>>> import numpy as np
>>> np.set_printoptions(precision=1, suppress=True, linewidth=160)
>>> feats = np.array([[3, 0, 0, 0, 0],
...     [0, 2, 0, 0, 0],
...     [0, 0, 0, 0, 0],
...     [0, 0, 0, 1, 0],
...     [0, 0, 0, 0, 1]])
>>> np.round(np.linalg.det(feats.T), 1)
np.float64(0.0)
>>> round(np.linalg.det(feats[::-1]), 1)
np.float64(0.0)
>>> left, sigma, Vh = np.linalg.svd(feats)
>>> V = Vh[:(sigma > 1e-8).sum()]
>>> rng = np.random.default_rng(9542)
>>> vec = feats[4] + 3 * feats[2] + rng.integers(2) * np.eye(5)[4]
>>> vec
array([0., 0., 0., 0., 2.])
>>> np.linalg.matrix_rank(np.vstack([feats, vec]))
np.int64(4)
>>> np.allclose(V.T @ V @ vec, vec)
True
>>> X = np.array([[-8, -3, 8, -7, -3, 3, 4, 1],
...     [1, -8, -3, 8, -7, -3, 3, 4],
...     [4, 1, -8, -3, 8, -7, -3, 3],
...     [3, 4, 1, -8, -3, 8, -7, -3],
...     [-3, 3, 4, 1, -8, -3, 8, -7],
...     [-7, -3, 3, 4, 1, -8, -3, 8],
...     [8, -7, -3, 3, 4, 1, -8, -3],
...     [-3, 8, -7, -3, 3, 4, 1, -8]])
>>> np.trace(X)
np.int64(-64)
>>> round(np.abs(np.linalg.eigvals(X)).max(), 1)
np.float64(23.8)
>>> (X - X.T) / 2
array([[ 0., -2.,  2., -5.,  0.,  5., -2.,  2.],
       [ 2.,  0., -2.,  2., -5.,  0.,  5., -2.],
       [-2.,  2.,  0., -2.,  2., -5.,  0.,  5.],
       [ 5., -2.,  2.,  0., -2.,  2., -5.,  0.],
       [ 0.,  5., -2.,  2.,  0., -2.,  2., -5.],
       [-5.,  0.,  5., -2.,  2.,  0., -2.,  2.],
       [ 2., -5.,  0.,  5., -2.,  2.,  0., -2.],
       [-2.,  2., -5.,  0.,  5., -2.,  2.,  0.]])
>>> r0 = np.array([0, 4, 1, 5, 0, 2, 2, 0])
>>> A2 = X + np.outer(r0, np.eye(8)[4])
>>> round(float(np.linalg.det(A2) / np.linalg.det(X)), 1), round(1 + np.linalg.solve(X, r0)[4], 1)
(0.3, np.float64(0.3))
>>> A2
array([[-8., -3.,  8., -7., -3.,  3.,  4.,  1.],
       [ 1., -8., -3.,  8., -3., -3.,  3.,  4.],
       [ 4.,  1., -8., -3.,  9., -7., -3.,  3.],
       [ 3.,  4.,  1., -8.,  2.,  8., -7., -3.],
       [-3.,  3.,  4.,  1., -8., -3.,  8., -7.],
       [-7., -3.,  3.,  4.,  3., -8., -3.,  8.],
       [ 8., -7., -3.,  3.,  6.,  1., -8., -3.],
       [-3.,  8., -7., -3.,  3.,  4.,  1., -8.]])
>>> vals, V = np.linalg.eigh(feats)
>>> np.linalg.eigvalsh(feats + 2 * np.eye(5))
array([2., 3., 3., 4., 5.])
>>> V.T @ V
array([[1., 0., 0., 0., 0.],
       [0., 1., 0., 0., 0.],
       [0., 0., 1., 0., 0.],
       [0., 0., 0., 1., 0.],
       [0., 0., 0., 0., 1.]])
>>> np.linalg.svd(feats, compute_uv=False)
array([3., 2., 1., 1., 0.])
>>> V @ np.diag(vals) @ V.T
array([[3., 0., 0., 0., 0.],
       [0., 2., 0., 0., 0.],
       [0., 0., 0., 0., 0.],
       [0., 0., 0., 1., 0.],
       [0., 0., 0., 0., 1.]])
>>> V.T @ feats @ V
array([[0., 0., 0., 0., 0.],
       [0., 1., 0., 0., 0.],
       [0., 0., 1., 0., 0.],
       [0., 0., 0., 2., 0.],
       [0., 0., 0., 0., 3.]])
>>> vec = np.array([4, -5, -1, 0, -1, 4, 3, -1])
>>> y = X @ vec
>>> b, lr = np.zeros(8), 1 / np.linalg.norm(X, 2) ** 2
>>> for i in range(20):
...     b -= lr * X.T @ (X @ b - y)
...     if i % 5 == 0: print(i, round(np.linalg.norm(X @ b - y), 1))
... 
0 65.0
5 23.1
10 14.8
15 9.6
>>> round(np.linalg.cond(X), 1)
np.float64(4.8)
>>> W0 = np.load("dump.npy")
>>> W0
array([[2, 1, 0],
       [0, 2, 1],
       [1, 0, 2]])
>>> th = np.radians(45)
>>> r_ = np.eye(3)
>>> r_[2, 2] = r_[1, 1] = np.cos(th)
>>> r_[2, 1], r_[1, 2] = -np.sin(th), np.sin(th)
>>> r_
array([[ 1. ,  0. ,  0. ],
       [ 0. ,  0.7,  0.7],
       [ 0. , -0.7,  0.7]])
>>> A2 = W0 @ r_.T
>>> np.abs(A2 - W0).max(axis=0)
array([0. , 1.4, 1.7])
>>> np.round(np.linalg.det(r_), 1), round(np.trace(r_), 1)
(np.float64(1.0), np.float64(2.4))
>>> A2
array([[ 2. ,  0.7, -0.7],
       [ 0. ,  2.1, -0.7],
       [ 1. ,  1.4,  1.4]])
>>> labels = rng.permutation(3)
>>> A2 = W0[:, labels] * rng.choice([-1, 1], 3)
>>> A2
array([[-1,  0,  2],
       [-2,  1,  0],
       [ 0,  2,  1]])
>>> left, _, Vh = np.linalg.svd(W0.T @ A2)
>>> np.round(left @ Vh, 1) + 0
array([[ 0.,  0.,  1.],
       [-1.,  0.,  0.],
       [ 0.,  1.,  0.]])
>>> np.round(np.linalg.lstsq(W0, A2)[0], 1) + 0
array([[ 0.,  0.,  1.],
       [-1.,  0.,  0.],
       [ 0.,  1.,  0.]])
